In [1]: import numpy as np

In [2]: np.set_printoptions(precision=3, suppress=True, linewidth=120)

In [3]: mat = np.load("x.npy")

In [4]: mat
Out[4]: 
array([[-0.952,  0.452,  0.934, -0.115,  0.265],
       [-0.5  ,  1.8  ,  1.   , -0.4  , -1.2  ],
       [-0.8  ,  0.6  , -1.4  ,  0.   ,  1.1  ],
       [-0.8  ,  0.4  ,  0.8  ,  0.   ,  0.4  ],
       [-0.5  ,  0.7  , -0.1  , -0.7  , -1.2  ]])

In [5]: Uu, sigma, Vh = np.linalg.svd(mat)

In [6]: sigma
Out[6]: array([3.035, 2.046, 1.662, 0.671, 0.007])

In [7]: out = Uu[:, :4] @ np.diag(sigma[:4]) @ Vh[:4]

In [8]: np.round(np.linalg.norm(mat - out) / np.linalg.norm(mat), 3)
Out[8]: np.float64(0.002)

In [9]: round(np.linalg.norm(mat - out, 2), 3), round(sigma[4], 3)
Out[9]: (np.float64(0.007), np.float64(0.007))

In [10]: round(float(np.linalg.norm(mat)), 3)
Out[10]: 4.075

In [11]: mat.sum(axis=1)
Out[11]: array([ 0.584,  0.7  , -0.5  ,  0.8  , -1.8  ])

In [12]: mat.sum(axis=0)
Out[12]: array([-3.552,  3.952,  1.234, -1.215, -0.635])

In [13]: round(np.linalg.norm(mat, 2) / np.linalg.norm(mat), 3)
Out[13]: np.float64(0.745)

In [14]: np.abs(np.linalg.svd(mat)[2][-1])
Out[14]: array([0.373, 0.101, 0.127, 0.831, 0.378])

In [15]: np.argsort(-np.linalg.norm(mat, axis=0).round(6), kind="stable")[:3]
Out[15]: array([2, 1, 4])

In [16]: m1 = np.loadtxt("sample9.csv", delimiter=",")

In [17]: m1
Out[17]: 
array([[ 1.627, -3.385, -0.149, -2.489],
       [-1.973,  0.284,  3.077, -1.762],
       [ 3.432,  0.248,  3.307,  1.418]])

In [18]: gram = m1.T @ m1

In [19]: np.linalg.matrix_rank(gram)
Out[19]: np.int64(3)

In [20]: np.round(np.linalg.eigvalsh(gram)[::-1], 3) + 0
Out[20]: array([25.   , 20.25 , 16.403,  0.   ])

In [21]: (m1 @ m1.T).shape
Out[21]: (3, 3)

In [22]: r0 = np.array([3, -4])

In [23]: np.cross(m1[2, :3], m1[0, :3])
Out[23]: array([ 11.157,   5.891, -12.02 ])

In [24]: np.correlate(m1[2], m1[0], "full")
Out[24]: array([ -8.543,  -1.129, -19.886,   0.72 , -11.003,   0.579,   2.307])

In [25]: np.convolve(m1[2], r0)
Out[25]: array([ 10.295, -12.984,   8.93 ,  -8.974,  -5.672])

In [26]: gram = mat.T @ mat

In [27]: np.allclose(gram, gram.T)
Out[27]: True

In [28]: np.diag(gram)
Out[28]: array([2.686, 4.454, 4.482, 0.663, 4.32 ])

In [29]: np.round(np.linalg.svd(mat, compute_uv=False) ** 2, 3) + 0
Out[29]: array([9.21 , 4.185, 2.761, 0.45 , 0.   ])

In [30]: out = np.array([[4, 4], [2, -4], [-3, -2], [4, 1]])

In [31]: np.vstack([m1, out.T]).shape
Out[31]: (5, 4)

In [32]: np.einsum("ij,ij->i", m1, m1)
Out[32]: array([20.324, 16.543, 24.785])

In [33]: np.linalg.matrix_rank(np.vstack([m1, out.T]))
Out[33]: np.int64(4)

In [34]: np.einsum("ij->j", m1)
Out[34]: array([ 3.086, -2.853,  6.234, -2.834])

In [35]: np.einsum("ik,kj->ji", m1, out)
Out[35]: 
array([[ -9.774, -23.602,   9.974],
       [ 17.856, -16.942,   7.54 ]])

In [36]: data = np.loadtxt("dump.csv", delimiter=",")

In [37]: data
Out[37]: 
array([[ 2.,  4.,  1.,  1.,  3.],
       [ 0.,  2., -1., -1.,  1.],
       [ 1.,  3.,  0.,  0.,  2.],
       [ 0.,  2., -1., -1.,  1.],
       [ 2.,  4.,  1.,  1.,  3.]])

In [38]: np.round(data @ np.linalg.pinv(data) @ data, 3) + 0
Out[38]: 
array([[ 2.,  4.,  1.,  1.,  3.],
       [ 0.,  2., -1., -1.,  1.],
       [ 1.,  3.,  0.,  0.,  2.],
       [ 0.,  2., -1., -1.,  1.],
       [ 2.,  4.,  1.,  1.,  3.]])

In [39]: np.abs(np.diag(np.linalg.qr(data)[1])) > 1e-9
Out[39]: array([ True,  True, False, False, False])

In [40]: np.unique(data.round(6), axis=0).shape
Out[40]: (3, 5)

In [41]: def softmax(z):
    ...:     e = np.exp(z - z.max(axis=-1, keepdims=True))
    ...:     return e / e.sum(axis=-1, keepdims=True)
    ...: 

In [42]: np.round(softmax(10 * data[1]), 3) + 0
Out[42]: array([0., 1., 0., 0., 0.])

In [43]: att = data @ data.T / np.sqrt(5)

In [44]: np.round(softmax(att + np.triu(np.full(att.shape, -np.inf), 1)), 3) + 0
Out[44]: 
array([[1.   , 0.   , 0.   , 0.   , 0.   ],
       [0.71 , 0.29 , 0.   , 0.   , 0.   ],
       [0.932, 0.004, 0.064, 0.   , 0.   ],
       [0.407, 0.166, 0.26 , 0.166, 0.   ],
       [0.498, 0.   , 0.004, 0.   , 0.498]])

In [45]: t = np.radians(135)

In [46]: R = np.eye(5)

In [47]: R[0, 0] = R[1, 1] = np.cos(t)

In [48]: R[0, 1], R[1, 0] = -np.sin(t), np.sin(t)

In [49]: R
Out[49]: 
array([[-0.707, -0.707,  0.   ,  0.   ,  0.   ],
       [ 0.707, -0.707,  0.   ,  0.   ,  0.   ],
       [ 0.   ,  0.   ,  1.   ,  0.   ,  0.   ],
       [ 0.   ,  0.   ,  0.   ,  1.   ,  0.   ],
       [ 0.   ,  0.   ,  0.   ,  0.   ,  1.   ]])

In [50]: out = data @ R.T

In [51]: out
Out[51]: 
array([[-4.243, -1.414,  1.   ,  1.   ,  3.   ],
       [-1.414, -1.414, -1.   , -1.   ,  1.   ],
       [-2.828, -1.414,  0.   ,  0.   ,  2.   ],
       [-1.414, -1.414, -1.   , -1.   ,  1.   ],
       [-4.243, -1.414,  1.   ,  1.   ,  3.   ]])

In [52]: np.abs(out - data).max(axis=0)
Out[52]: array([6.243, 5.414, 0.   , 0.   , 0.   ])

In [53]: np.allclose(data @ data.T, out @ out.T)
Out[53]: True

In [54]: np.round(np.linalg.svd(data, compute_uv=False), 3) + 0, np.round(np.linalg.svd(out, compute_uv=False), 3) + 0
Out[54]: 
(array([9.037, 2.885, 0.   , 0.   , 0.   ]),
 array([9.037, 2.885, 0.   , 0.   , 0.   ]))
